In [1]: import numpy as np

In [2]: from numpy import linalg as LA

In [3]: np.set_printoptions(precision=2, suppress=True, linewidth=100)

In [4]: arr = np.array([[-4, -9, 4, 6], [-9, 4, -6, 7], [4, -6, 4, 6], [6, 7, 6, -2]])

In [5]: [round(float(LA.det(arr[:i, :i])), 2) + 0 for i in range(1, 5)]
Out[5]: [-4.0, -97.0, 124.0, 6828.0]

In [6]: np.round(LA.eigvalsh(arr).min(), 2)
Out[6]: np.float64(-16.46)

In [7]: W = np.array([[1, 4, 3, 8, 7, 9],
   ...:     [9, 1, -8, 6, 0, 9],
   ...:     [-2, 6, 1, -9, 9, 9],
   ...:     [-6, 6, -1, 1, 6, 9]])

In [8]: b = np.array([3, 0, -3, -2, 3, -3])

In [9]: act = np.maximum(arr @ W + b, 0)

In [10]: act
Out[10]: 
array([[  0,  35,  55,   0,  47,   0],
       [  0,   0,   0,  11,   0,   0],
       [  0,  70,  55,   0, 103,  69],
       [ 72,  55,   0,  32,  87, 150]])

In [11]: (act > 0).astype(int)
Out[11]: 
array([[0, 1, 1, 0, 1, 0],
       [0, 0, 0, 1, 0, 0],
       [0, 1, 1, 0, 1, 1],
       [1, 1, 0, 1, 1, 1]])

In [12]: LA.matrix_rank(act)
Out[12]: np.int64(4)

In [13]: W2 = np.array([[-6, -1], [4, 5], [0, -1], [9, 3], [8, -3], [-7, -1]])

In [14]: act @ W2
Out[14]: 
array([[ 516,  -21],
       [  99,   33],
       [ 621,  -83],
       [-278, -112]])

In [15]: W @ W2
Out[15]: 
array([[ 75,  10],
       [-59,  13],
       [-36, -32],
       [ 54,  13]])

In [16]: act.shape
Out[16]: (4, 6)

In [17]: np.abs(act).max()
Out[17]: np.int64(150)

In [18]: act.mean(axis=0)
Out[18]: array([18.  , 40.  , 27.5 , 10.75, 59.25, 54.75])

In [19]: LA.matrix_rank(act)
Out[19]: np.int64(4)

In [20]: np.diff(act, axis=0)
Out[20]: 
array([[  0, -35, -55,  11, -47,   0],
       [  0,  70,  55, -11, 103,  69],
       [ 72, -15, -55,  32, -16,  81]])

In [21]: J = np.loadtxt("case1.csv", delimiter=",")

In [22]: J
Out[22]: 
array([[0.33, 0.  , 0.17, 0.17, 0.17, 0.  , 0.17, 0.  , 0.  , 0.  ],
       [0.2 , 0.2 , 0.  , 0.  , 0.  , 0.2 , 0.  , 0.2 , 0.2 , 0.  ],
       [0.17, 0.17, 0.33, 0.  , 0.  , 0.  , 0.  , 0.17, 0.  , 0.17],
       [0.2 , 0.  , 0.  , 0.4 , 0.2 , 0.  , 0.  , 0.  , 0.2 , 0.  ],
       [0.  , 0.  , 0.33, 0.33, 0.33, 0.  , 0.  , 0.  , 0.  , 0.  ],
       [0.  , 0.  , 0.  , 0.  , 0.  , 0.5 , 0.  , 0.  , 0.  , 0.5 ],
       [0.  , 0.  , 0.25, 0.  , 0.  , 0.25, 0.25, 0.  , 0.  , 0.25],
       [0.  , 0.  , 0.  , 0.  , 0.  , 0.  , 0.33, 0.33, 0.33, 0.  ],
       [0.  , 0.  , 0.2 , 0.  , 0.  , 0.2 , 0.  , 0.2 , 0.2 , 0.2 ],
       [0.2 , 0.  , 0.  , 0.  , 0.  , 0.  , 0.  , 0.2 , 0.2 , 0.4 ]])

In [23]: # row-stochastic, so 1 is an eigenvalue

In [24]: q, Rm = LA.qr(J)

In [25]: np.trace(q @ q.T)
Out[25]: np.float64(10.0)

In [26]: np.round(q @ Rm, 2) + 0
Out[26]: 
array([[0.33, 0.  , 0.17, 0.17, 0.17, 0.  , 0.17, 0.  , 0.  , 0.  ],
       [0.2 , 0.2 , 0.  , 0.  , 0.  , 0.2 , 0.  , 0.2 , 0.2 , 0.  ],
       [0.17, 0.17, 0.33, 0.  , 0.  , 0.  , 0.  , 0.17, 0.  , 0.17],
       [0.2 , 0.  , 0.  , 0.4 , 0.2 , 0.  , 0.  , 0.  , 0.2 , 0.  ],
       [0.  , 0.  , 0.33, 0.33, 0.33, 0.  , 0.  , 0.  , 0.  , 0.  ],
       [0.  , 0.  , 0.  , 0.  , 0.  , 0.5 , 0.  , 0.  , 0.  , 0.5 ],
       [0.  , 0.  , 0.25, 0.  , 0.  , 0.25, 0.25, 0.  , 0.  , 0.25],
       [0.  , 0.  , 0.  , 0.  , 0.  , 0.  , 0.33, 0.33, 0.33, 0.  ],
       [0.  , 0.  , 0.2 , 0.  , 0.  , 0.2 , 0.  , 0.2 , 0.2 , 0.2 ],
       [0.2 , 0.  , 0.  , 0.  , 0.  , 0.  , 0.  , 0.2 , 0.2 , 0.4 ]])
